>>> import numpy as np
>>> np.set_printoptions(suppress=True, linewidth=200)
>>> rd = lambda a: np.round(a, 1) + 0
>>> F = np.loadtxt("case1.csv", delimiter=",")
>>> F
array([[ 2.,  2.,  2.,  2.,  2.,  2.,  2.,  2.,  2.,  2.,  2.,  2.,  2.,  2.,  2.],
       [ 2.,  4.,  4.,  4.,  4.,  4.,  4.,  4.,  4.,  4.,  4.,  4.,  4.,  4.,  4.],
       [ 2.,  4.,  6.,  6.,  6.,  6.,  6.,  6.,  6.,  6.,  6.,  6.,  6.,  6.,  6.],
       [ 2.,  4.,  6.,  8.,  8.,  8.,  8.,  8.,  8.,  8.,  8.,  8.,  8.,  8.,  8.],
       [ 2.,  4.,  6.,  8., 10., 10., 10., 10., 10., 10., 10., 10., 10., 10., 10.],
       [ 2.,  4.,  6.,  8., 10., 12., 12., 12., 12., 12., 12., 12., 12., 12., 12.],
       [ 2.,  4.,  6.,  8., 10., 12., 14., 14., 14., 14., 14., 14., 14., 14., 14.],
       [ 2.,  4.,  6.,  8., 10., 12., 14., 16., 16., 16., 16., 16., 16., 16., 16.],
       [ 2.,  4.,  6.,  8., 10., 12., 14., 16., 18., 18., 18., 18., 18., 18., 18.],
       [ 2.,  4.,  6.,  8., 10., 12., 14., 16., 18., 20., 20., 20., 20., 20., 20.],
       [ 2.,  4.,  6.,  8., 10., 12., 14., 16., 18., 20., 22., 22., 22., 22., 22.],
       [ 2.,  4.,  6.,  8., 10., 12., 14., 16., 18., 20., 22., 24., 24., 24., 24.],
       [ 2.,  4.,  6.,  8., 10., 12., 14., 16., 18., 20., 22., 24., 26., 26., 26.],
       [ 2.,  4.,  6.,  8., 10., 12., 14., 16., 18., 20., 22., 24., 26., 28., 28.],
       [ 2.,  4.,  6.,  8., 10., 12., 14., 16., 18., 20., 22., 24., 26., 28., 30.]])
>>> # symmetric, so the eigenvalues are real
>>> other = np.linalg.inv(F)
>>> rd(np.linalg.slogdet(F)[0])
np.float64(1.0)
>>> rd(np.linalg.det(F) * np.linalg.det(other))
np.float64(1.0)
>>> rd(np.linalg.cond(F))
np.float64(385.8)
>>> np.allclose(other, F.T)
False
>>> rd(np.linalg.norm(F) ** 2 / np.linalg.norm(F, 2) ** 2)
np.float64(1.0)
>>> rd(np.linalg.norm(F, 1)), rd(np.linalg.norm(F, np.inf))
(np.float64(240.0), np.float64(240.0))
>>> F[2] @ F[7]
np.float64(1088.0)
>>> np.linalg.norm(F, axis=1).argmax()
np.int64(14)
>>> np.allclose(F @ F.T, F.T @ F)
True
>>> rd(np.sort(np.abs(np.linalg.eigvals(F))))
array([  0.5,   0.5,   0.5,   0.6,   0.7,   0.7,   0.9,   1.1,   1.3,   1.8,   2.6,   4.1,   8. ,  21.8, 194.9])
>>> A = np.load("data.npy")
>>> A
array([[3., 0., 0., 2., 0., 0., 0., 0., 0., 0., 0.],
       [0., 3., 0., 0., 2., 2., 0., 2., 0., 0., 2.],
       [0., 0., 3., 0., 0., 0., 2., 0., 2., 2., 0.],
       [2., 0., 0., 3., 0., 0., 0., 0., 0., 0., 0.],
       [0., 2., 0., 0., 3., 2., 0., 2., 0., 0., 2.],
       [0., 2., 0., 0., 2., 3., 0., 2., 0., 0., 2.],
       [0., 0., 2., 0., 0., 0., 3., 0., 2., 2., 0.],
       [0., 2., 0., 0., 2., 2., 0., 3., 0., 0., 2.],
       [0., 0., 2., 0., 0., 0., 2., 0., 3., 2., 0.],
       [0., 0., 2., 0., 0., 0., 2., 0., 2., 3., 0.],
       [0., 2., 0., 0., 2., 2., 0., 2., 0., 0., 3.]])
>>> # symmetric
>>> rd(np.sort(np.abs(np.linalg.eigvals(A))))
array([ 1.,  1.,  1.,  1.,  1.,  1.,  1.,  1.,  5.,  9., 11.])
>>> np.allclose(A, A.T)
True
>>> rd(np.abs(np.linalg.eigvals(A)).max())
np.float64(11.0)
>>> rd(np.linalg.matrix_power(A, 3))
array([[ 63.,   0.,   0.,  62.,   0.,   0.,   0.,   0.,   0.,   0.,   0.],
       [  0., 267.,   0.,   0., 266., 266.,   0., 266.,   0.,   0., 266.],
       [  0.,   0., 183.,   0.,   0.,   0., 182.,   0., 182., 182.,   0.],
       [ 62.,   0.,   0.,  63.,   0.,   0.,   0.,   0.,   0.,   0.,   0.],
       [  0., 266.,   0.,   0., 267., 266.,   0., 266.,   0.,   0., 266.],
       [  0., 266.,   0.,   0., 266., 267.,   0., 266.,   0.,   0., 266.],
       [  0.,   0., 182.,   0.,   0.,   0., 183.,   0., 182., 182.,   0.],
       [  0., 266.,   0.,   0., 266., 266.,   0., 267.,   0.,   0., 266.],
       [  0.,   0., 182.,   0.,   0.,   0., 182.,   0., 183., 182.,   0.],
       [  0.,   0., 182.,   0.,   0.,   0., 182.,   0., 182., 183.,   0.],
       [  0., 266.,   0.,   0., 266., 266.,   0., 266.,   0.,   0., 267.]])
>>> f = np.array([3, 3, -3, -2, 2, 1, 3, 1, -1, 0, 2])
>>> other = A + np.outer(f, np.eye(11)[7])
>>> other
array([[ 3.,  0.,  0.,  2.,  0.,  0.,  0.,  3.,  0.,  0.,  0.],
       [ 0.,  3.,  0.,  0.,  2.,  2.,  0.,  5.,  0.,  0.,  2.],
       [ 0.,  0.,  3.,  0.,  0.,  0.,  2., -3.,  2.,  2.,  0.],
       [ 2.,  0.,  0.,  3.,  0.,  0.,  0., -2.,  0.,  0.,  0.],
       [ 0.,  2.,  0.,  0.,  3.,  2.,  0.,  4.,  0.,  0.,  2.],
       [ 0.,  2.,  0.,  0.,  2.,  3.,  0.,  3.,  0.,  0.,  2.],
       [ 0.,  0.,  2.,  0.,  0.,  0.,  3.,  3.,  2.,  2.,  0.],
       [ 0.,  2.,  0.,  0.,  2.,  2.,  0.,  4.,  0.,  0.,  2.],
       [ 0.,  0.,  2.,  0.,  0.,  0.,  2., -1.,  3.,  2.,  0.],
       [ 0.,  0.,  2.,  0.,  0.,  0.,  2.,  0.,  2.,  3.,  0.],
       [ 0.,  2.,  0.,  0.,  2.,  2.,  0.,  4.,  0.,  0.,  3.]])
>>> np.linalg.matrix_rank(np.linalg.inv(other) - np.linalg.inv(A), tol=1e-8)
np.int64(1)
